$ ipython --no-banner

In [1]: import numpy as np

In [2]: from numpy import linalg as LA

In [3]: np.set_printoptions(suppress=True, linewidth=200)

In [4]: def rnd(a):
   ...:     return np.round(a, 2) + 0
   ...: 

In [5]: m1 = np.loadtxt("test0.csv", delimiter=",")

In [6]: print(m1)
[[-3.  0.  0.  0.  0.  0.  0.  0.  0.  0.  0.  0.  0.]
 [-1.  3.  0.  0.  0.  0.  0.  0.  0.  0.  0.  0.  0.]
 [-2.  1. -3.  0.  0.  0.  0.  0.  0.  0.  0.  0.  0.]
 [ 1.  1. -3.  3.  0.  0.  0.  0.  0.  0.  0.  0.  0.]
 [-1.  2.  2. -3.  2.  0.  0.  0.  0.  0.  0.  0.  0.]
 [-3.  0.  1.  2.  2.  0.  0.  0.  0.  0.  0.  0.  0.]
 [ 2.  2. -1. -1. -3. -3.  0.  0.  0.  0.  0.  0.  0.]
 [ 3.  0. -1.  2. -1. -1. -3.  0.  0.  0.  0.  0.  0.]
 [ 3.  1.  0. -3.  3.  3.  1. -1. -1.  0.  0.  0.  0.]
 [-3.  0. -2. -3.  0. -3.  1.  2.  2. -3.  0.  0.  0.]
 [ 0.  2.  3.  1.  3. -1. -3.  0.  0.  1.  0.  0.  0.]
 [ 2.  3.  0. -1. -1.  3.  0.  1. -2.  1.  0.  1.  0.]
 [-3.  3.  0.  1.  1.  0. -3.  1.  3. -2. -2. -1. -2.]]

In [7]: out = m1[0, 0] * m1[1:] - np.outer(m1[1:, 0], m1[0])

In [8]: print(out)
[[ 0. -9.  0.  0.  0.  0.  0.  0.  0.  0.  0.  0.  0.]
 [ 0. -3.  9.  0.  0.  0.  0.  0.  0.  0.  0.  0.  0.]
 [ 0. -3.  9. -9. -0. -0. -0. -0. -0. -0. -0. -0. -0.]
 [ 0. -6. -6.  9. -6.  0.  0.  0.  0.  0.  0.  0.  0.]
 [ 0.  0. -3. -6. -6.  0.  0.  0.  0.  0.  0.  0.  0.]
 [ 0. -6.  3.  3.  9.  9. -0. -0. -0. -0. -0. -0. -0.]
 [ 0. -0.  3. -6.  3.  3.  9. -0. -0. -0. -0. -0. -0.]
 [ 0. -3. -0.  9. -9. -9. -3.  3.  3. -0. -0. -0. -0.]
 [ 0.  0.  6.  9.  0.  9. -3. -6. -6.  9.  0.  0.  0.]
 [ 0. -6. -9. -3. -9.  3.  9. -0. -0. -3. -0. -0. -0.]
 [ 0. -9. -0.  3.  3. -9. -0. -3.  6. -3. -0. -3. -0.]
 [ 0. -9.  0. -3. -3.  0.  9. -3. -9.  6.  6.  3.  6.]]

In [9]: print(np.flatnonzero(~out.round(6).any(axis=1)))
[]

In [10]: print(rnd(m1[:, 0] / m1[0, 0]))
[ 1.    0.33  0.67 -0.33  0.33  1.   -0.67 -1.   -1.    1.    0.   -0.67  1.  ]

In [11]: rng = np.random.default_rng(8544)

In [12]: idx = rng.permutation(13)

In [13]: print(idx)
[ 4  0  1  8  6 12 11  9  5  2  3  7 10]

In [14]: out = m1[idx][:, idx]

In [15]: print(np.allclose(out, m1))
False

In [16]: print(rnd(LA.det(out)), rnd(LA.det(m1[idx])))
0.0 0.0

In [17]: print(np.diag(out))
[ 2. -3.  3. -1.  0. -2.  1. -3.  0. -3.  3.  0.  0.]

In [18]: print(np.abs(np.diag(LA.qr(m1)[1])) > 1e-9)
[ True  True  True  True  True  True  True  True  True  True  True False False]

In [19]: print(np.allclose(m1[:-1].T @ LA.lstsq(m1[:-1].T, m1[-1])[0], m1[-1]))
False

In [20]: print(np.unique(m1.round(6), axis=0).shape)
(13, 13)

In [21]: print(LA.lstsq(m1[:-1].T, m1[-1])[2])
10

In [22]: print(rnd(np.trace(LA.pinv(m1) @ m1)))
11.0

In [23]: X = np.loadtxt("mat.csv", delimiter=",")

In [24]: print(X)
[[-0.8  -0.3   1.1  -1.    0.4  -0.1  -1.4  -0.5  -3.24 -0.9   0.4 ]
 [ 0.7  -0.8   0.2  -1.2   0.9   0.7  -0.5  -1.1   0.52  0.2  -0.3 ]
 [ 0.6   0.5   2.1   0.7   1.6  -0.5   0.7   1.5   6.18  1.5  -0.9 ]
 [-1.    0.1   0.5  -1.3  -1.   -0.8  -1.4   1.3   0.23  0.1   1.7 ]
 [ 0.7  -0.1  -1.2   1.1   1.5   1.   -1.5   0.   -0.57 -0.1  -1.2 ]
 [ 0.6   0.3  -1.3  -0.9  -1.8  -0.1   0.3   0.4   1.11  0.2   0.8 ]
 [-0.7   0.3   1.8  -0.6   0.2   0.7  -0.4  -0.8   2.47  0.7  -0.6 ]
 [ 0.4  -0.6   0.1   0.9  -0.4   1.1  -0.8   0.4  -0.56 -0.1  -1.  ]
 [ 0.9  -0.9  -1.3   0.1   0.3   0.9  -2.4  -0.5   2.75  0.7  -0.6 ]
 [ 1.6   0.2  -2.5   1.1   0.3  -0.7  -1.2   1.5   3.92  0.9   0.1 ]
 [-0.1   1.4  -0.6   1.8  -0.5  -0.2   0.8  -2.1  -1.18 -0.3  -2.5 ]
 [-0.3   1.2   0.6  -0.4   0.4  -1.    0.2   0.7  -1.67 -0.3  -1.9 ]
 [ 0.5  -0.6   0.4   1.    0.2  -0.7   0.8  -0.7  -2.8  -0.7  -0.3 ]
 [ 1.3  -1.6   0.3  -1.3  -0.6  -1.6  -1.3  -0.1   5.02  1.2   1.9 ]
 [ 0.7  -1.1  -0.8  -0.4  -1.1   1.    0.5   1.5   2.26  0.7  -0.6 ]
 [-0.8   2.   -0.1   0.1  -0.4  -0.4   0.1  -0.1   3.74  0.8  -2.2 ]
 [-1.8  -0.2  -0.3   0.6   0.    1.4   0.8   1.8   2.73  0.6   1.3 ]
 [ 0.2   0.7  -1.1  -0.1   0.4   0.3   0.5   0.8   0.24  0.1  -0.9 ]
 [ 1.3   0.9   0.9   1.4  -0.3   0.   -1.    1.2   2.28  0.6   0.8 ]]

In [25]: x0 = np.array([-3, -3, 3, -1, 3, 1, 1, -1, -2, 0, -1])

In [26]: target = X @ x0

In [27]: print(rnd(LA.lstsq(X, target)[0]))
[-3. -3.  3. -1.  3.  1.  1. -1. -2.  0. -1.]

In [28]: target = target + 0.1 * rng.normal(size=19)

In [29]: print(rnd(target))
[ 13.89   5.27  -5.73  -3.    -0.12 -14.19   4.45   0.89  -8.99 -24.57  -1.45   4.4    7.67 -13.49  -8.17 -10.68  -1.93  -4.22 -13.67]

In [30]: c, *_ = LA.lstsq(X, target)

In [31]: print(rnd(X.T @ (target - X @ c)))
[0. 0. 0. 0. 0. 0. 0. 0. 0. 0. 0.]

In [32]: print([round(float(LA.norm(LA.solve(X.T @ X + lam * np.eye(11), X.T @ target))), 2) for lam in (0, 1, 10, 100)])
[6.64, 6.21, 4.53, 1.92]

In [33]: print(rnd(c))
[-2.97 -2.92  3.01 -1.02  2.97  1.04  0.97 -0.99 -1.97 -0.19 -0.97]

In [34]: theta = np.radians(30)

In [35]: R = np.eye(11)

In [36]: R[5, 5] = R[7, 7] = np.cos(theta)

In [37]: R[5, 7], R[7, 5] = -np.sin(theta), np.sin(theta)

In [38]: print(rnd(R))
[[ 1.    0.    0.    0.    0.    0.    0.    0.    0.    0.    0.  ]
 [ 0.    1.    0.    0.    0.    0.    0.    0.    0.    0.    0.  ]
 [ 0.    0.    1.    0.    0.    0.    0.    0.    0.    0.    0.  ]
 [ 0.    0.    0.    1.    0.    0.    0.    0.    0.    0.    0.  ]
 [ 0.    0.    0.    0.    1.    0.    0.    0.    0.    0.    0.  ]
 [ 0.    0.    0.    0.    0.    0.87  0.   -0.5   0.    0.    0.  ]
 [ 0.    0.    0.    0.    0.    0.    1.    0.    0.    0.    0.  ]
 [ 0.    0.    0.    0.    0.    0.5   0.    0.87  0.    0.    0.  ]
 [ 0.    0.    0.    0.    0.    0.    0.    0.    1.    0.    0.  ]
 [ 0.    0.    0.    0.    0.    0.    0.    0.    0.    1.    0.  ]
 [ 0.    0.    0.    0.    0.    0.    0.    0.    0.    0.    1.  ]]

In [39]: out = X @ R.T

In [40]: print(rnd(np.abs(out - X).max(axis=0)))
[0.   0.   0.   0.   0.   1.09 0.   0.79 0.   0.   0.  ]

In [41]: print(rnd(LA.det(R)), rnd(np.trace(R)))
1.0 10.73

In [42]: x0 = np.array([3, 5, -2, -2, 4, 3, 4, -5, 0, -4, -3])

In [43]: target = X @ x0

In [44]: c, lr = np.zeros(11), 1 / LA.norm(X, 2) ** 2

In [45]: for i in range(15):
    ...:     c -= lr * X.T @ (X @ c - target)
    ...:     if i % 5 == 0: print(i, round(LA.norm(X @ c - target), 2))
    ...: 
0 35.71
5 16.5
10 12.52

In [46]: print(rnd(c))
[ 0.66  2.1  -1.3   0.41  2.06  0.9   2.5  -3.77 -0.99 -0.25 -4.57]

In [47]: Q, evecs = LA.qr(X[:, :10])[0], LA.qr(X[:, 10:])[0]

In [48]: sig = LA.svd(Q.T @ evecs, compute_uv=False)

In [49]: print(rnd(np.degrees(np.arccos(sig.clip(0, 1)))))
[34.6]

In [50]: print((sig > 0.9).sum())
0

In [51]: print(rnd(sig))
[0.82]

In [52]: proj = X @ LA.solve(X.T @ X, X.T)

In [53]: print(rnd(LA.eigvalsh(proj)))
[0. 0. 0. 0. 0. 0. 0. 0. 1. 1. 1. 1. 1. 1. 1. 1. 1. 1. 1.]

In [54]: print(rnd(np.trace(proj)))
11.0

In [55]: E = np.loadtxt("data.csv", delimiter=",")

In [56]: print(E)
[[ 0. -5. -5. -5. -5. -5.  0.  0.]
 [ 0. -3. -3. -3. -3. -3.  0.  0.]
 [ 0. -5. -5. -5. -5. -5.  0.  0.]
 [ 0.  3.  3.  3.  3.  3.  0.  0.]
 [ 0.  3.  3.  3.  3.  3.  0.  0.]
 [ 0.  4.  4.  4.  4.  4.  0.  0.]
 [ 0.  0.  0.  0.  0.  0.  0.  0.]
 [ 0.  0.  0.  0.  0.  0.  0.  0.]
 [ 0.  4.  4.  4.  4.  4.  0.  0.]
 [ 0. -2. -2. -2. -2. -2.  0.  0.]
 [ 0.  3.  3.  3.  3.  3.  0.  0.]
 [ 0.  0.  0.  0.  0.  0.  0.  0.]
 [ 0.  5.  5.  5.  5.  5.  0.  0.]]

In [57]: # null space of dimension 7

In [58]: print(E[11] @ E[0])
0.0

In [59]: print(rnd(LA.norm(E, 2)))
27.11

In [60]: print(rnd(LA.norm(E, 1)), rnd(LA.norm(E, np.inf)))
37.0 25.0

In [61]: Uu, sig, Vh = LA.svd(E)

In [62]: print(np.argmax(sig[:-1] / (sig[1:] + 1e-6)) + 1)
1

In [63]: print(rnd(sig))
[27.11  0.    0.    0.    0.    0.    0.    0.  ]

In [64]: out = Uu[:, :1] @ np.diag(sig[:1]) @ Vh[:1]

In [65]: print(rnd(LA.norm(E - out) / LA.norm(E)))
0.0

In [66]: print(LA.matrix_rank(out))
1

In [67]: print(rnd(np.abs(E - out).max()))
0.0

In [68]: A = np.loadtxt("dump.csv", delimiter=",")

In [69]: print(A)
[[3.3 6.  5.  1.  0.  8.  2.  1.  9.  7. ]
 [7.  3.3 9.  8.  6.  9.  8.  4.  2.  0. ]
 [7.  8.  5.3 8.  6.  8.  7.  4.  2.  6. ]
 [9.  2.  3.  8.3 1.  6.  1.  9.  4.  5. ]
 [9.  4.  0.  4.  7.3 5.  5.  0.  6.  9. ]
 [5.  7.  1.  6.  6.  6.3 5.  4.  1.  9. ]
 [8.  5.  6.  2.  6.  6.  1.3 3.  0.  4. ]
 [2.  0.  6.  9.  3.  9.  4.  3.3 8.  2. ]
 [3.  6.  5.  1.  9.  7.  3.  5.  4.3 1. ]
 [3.  6.  5.  1.  0.  8.  2.  1.  9.  7.3]]

In [70]: out = A / LA.norm(A, axis=1, keepdims=True)

In [71]: C2 = out @ out.T

In [72]: print((np.abs(C2) > 0.9).astype(int))
[[1 0 0 0 0 0 0 0 0 1]
 [0 1 1 0 0 0 0 0 0 0]
 [0 1 1 0 0 1 0 0 0 0]
 [0 0 0 1 0 0 0 0 0 0]
 [0 0 0 0 1 0 0 0 0 0]
 [0 0 1 0 0 1 0 0 0 0]
 [0 0 0 0 0 0 1 0 0 0]
 [0 0 0 0 0 0 0 1 0 0]
 [0 0 0 0 0 0 0 0 1 0]
 [1 0 0 0 0 0 0 0 0 1]]

In [73]: print((C2 - 2 * np.eye(10)).round(6).argmax(axis=1))
[9 2 5 2 5 2 2 1 6 0]

In [74]: out = A + rng.integers(-2, 3, (10, 9)) @ rng.integers(-2, 3, (9, 10))

In [75]: print(rnd(out))
[[ 4.3 -7.  16.  12.   3.   9.   3.  13.   1.   1. ]
 [12.  13.3 -5.  15.   9.  -1.  10.  -3.   5.   4. ]
 [14.   3.   9.3 14.   6.   8.  11.   0.   6.  14. ]
 [19.   2.   7.   6.3  0.   6.  -2.  -1.   8.  17. ]
 [10.  13.  -6.   3.   3.3  2.   6.   3.   4.   5. ]
 [11.  12.   3.  -3.   0.  11.3 -1.   2.   3.  14. ]
 [ 5.   3.   5.  -4.   4.  11.   8.3 -7.  13.  15. ]
 [-7.   2.   2.  -4.   1.  14.  12.  -4.7 20.   5. ]
 [12.   0.   6.  13.  19.   6.  -2.   9.   5.3  2. ]
 [ 4.   4.   8.  -2.   2.  13.  -5.   7.   9.   6.3]]

In [76]: print(rnd(LA.svd(out - A, compute_uv=False)))
[42.02 28.34 27.78 20.29 11.7   6.7   2.8   1.2   0.43  0.  ]

In [77]: print(LA.matrix_rank(out - A, tol=1e-8))
9

In [78]: T = np.stack([A, -3 * A, A[::-1]])

In [79]: print((T @ A.T).shape)
(3, 10, 10)

In [80]: print(rnd(T.sum(axis=0)))
[[ -3.6  -6.   -5.   -1.    0.   -8.   -2.   -1.   -9.   -6.7]
 [-11.   -0.6 -13.  -15.   -3.  -11.  -13.   -3.    0.3   1. ]
 [-12.  -16.   -4.6  -7.   -9.   -7.  -10.   -4.7   4.  -10. ]
 [-10.    1.    0.  -14.6   4.   -6.   -0.7 -15.   -8.   -6. ]
 [-13.   -1.    1.   -2.   -8.6  -3.7  -5.    4.  -11.   -9. ]
 [ -1.  -10.   -2.   -8.   -4.7  -7.6  -5.   -8.    4.   -9. ]
 [ -7.   -8.   -9.    4.3 -11.   -6.   -1.6   3.    4.   -3. ]
 [  3.    8.   -6.7 -10.    0.  -10.   -1.   -2.6 -14.    2. ]
 [  1.   -8.7  -1.    6.  -12.   -5.    2.   -6.   -6.6  -2. ]
 [ -2.7  -6.   -5.   -1.    0.   -8.   -2.   -1.   -9.   -7.6]]

In [81]: theta = rng.uniform(0, 2 * np.pi, 45)

In [82]: Q, _ = LA.qr(np.array([[-1.0, -0.1], [1.5, -0.3], [0.9, 0.5], [1.4, -0.8], [1.0, -0.3]]))

In [83]: K = 20 * np.c_[np.cos(theta), np.sin(theta)] @ Q.T

In [84]: print(rnd(K))
[[ -8.4    3.26  16.08  -7.76   0.09]
 [ -0.14   7.68  -6.69  15.82   6.79]
 [  7.16  -0.94 -15.37  10.45   1.55]
 [  4.38   3.03 -12.68  13.92   4.15]
 [ -4.32  -3.1   12.62 -13.96  -4.19]
 [ -4.14  10.41  -0.1   14.57   7.88]
 [ -9.82   7.91  15.05  -0.5    3.76]
 [  3.69   3.86 -11.87  14.45   4.66]
 [ -9.16   5.08  16.14  -5.27   1.46]
 [  0.5    7.13  -7.62  15.76   6.51]
 [  9.84  -8.18 -14.85  -0.03  -3.99]
 [  7.67 -11.31  -7.09 -10.33  -7.5 ]
 [ -8.43  11.13   8.96   8.64   7.08]
 [  9.19 -10.58 -11.19  -6.17  -6.34]
 [ -7.3    1.18  15.48 -10.19  -1.38]
 [ -7.67   1.82  15.72  -9.48  -0.94]
 [ -9.4   10.29  11.94   5.2    6.01]
 [ -7.13   0.89  15.35 -10.49  -1.58]
 [ -2.93  -4.72  10.93 -14.93  -5.17]
 [ -7.86  11.29   7.53   9.96   7.41]
 [ -7.3   11.33   6.22  11.02   7.64]
 [  7.86  -2.19 -15.83   9.07   0.68]
 [  4.96 -10.79  -1.42 -13.93  -7.93]
 [ -7.64   1.77  15.7   -9.54  -0.97]
 [ -8.24  11.2    8.47   9.11   7.21]
 [  4.72   2.6  -13.06  13.61   3.88]
 [ -6.71  11.29   4.94  11.94   7.79]
 [ -9.71   7.08  15.56  -2.05   3.05]
 [ -5.98  11.13   3.41  12.89   7.9 ]
 [  9.11 -10.67 -10.92  -6.5   -6.45]
 [  5.83 -11.09  -3.11 -13.07  -7.92]
 [  0.29  -7.82   6.45 -15.82  -6.85]
 [ -6.9    0.51  15.17 -10.89  -1.84]
 [  9.56  -6.4  -15.84   3.2   -2.5 ]
 [  8.36 -11.16  -8.78  -8.81  -7.13]
 [ -7.26  11.33   6.14  11.08   7.65]
 [  7.95  -2.35 -15.88   8.88   0.56]
 [ -8.    11.26   7.87   9.66   7.34]
 [ -7.46  11.33   6.6   10.72   7.58]
 [  8.6  -11.05  -9.44  -8.16  -6.95]
 [  6.37 -11.23  -4.22 -12.4   -7.85]
 [  9.7   -9.58 -13.27  -3.19  -5.28]
 [ -9.83   7.97  15.01  -0.38   3.81]
 [  3.52   4.05 -11.67  14.56   4.77]
 [  4.49   2.88 -12.81  13.81   4.06]]

In [85]: Xc = K - K.mean(axis=0)

In [86]: evecs = LA.svd(Xc)[2][:2]

In [87]: out = Xc - Xc @ evecs.T @ evecs

In [88]: print(rnd(out.std(axis=0)))
[0. 0. 0. 0. 0.]

In [89]: print(LA.norm(out, axis=1).round(6).argmax())
0

In [90]: print(rnd(np.cov(Xc @ evecs.T, rowvar=False)))
[[219.61   0.  ]
 [  0.   184.26]]
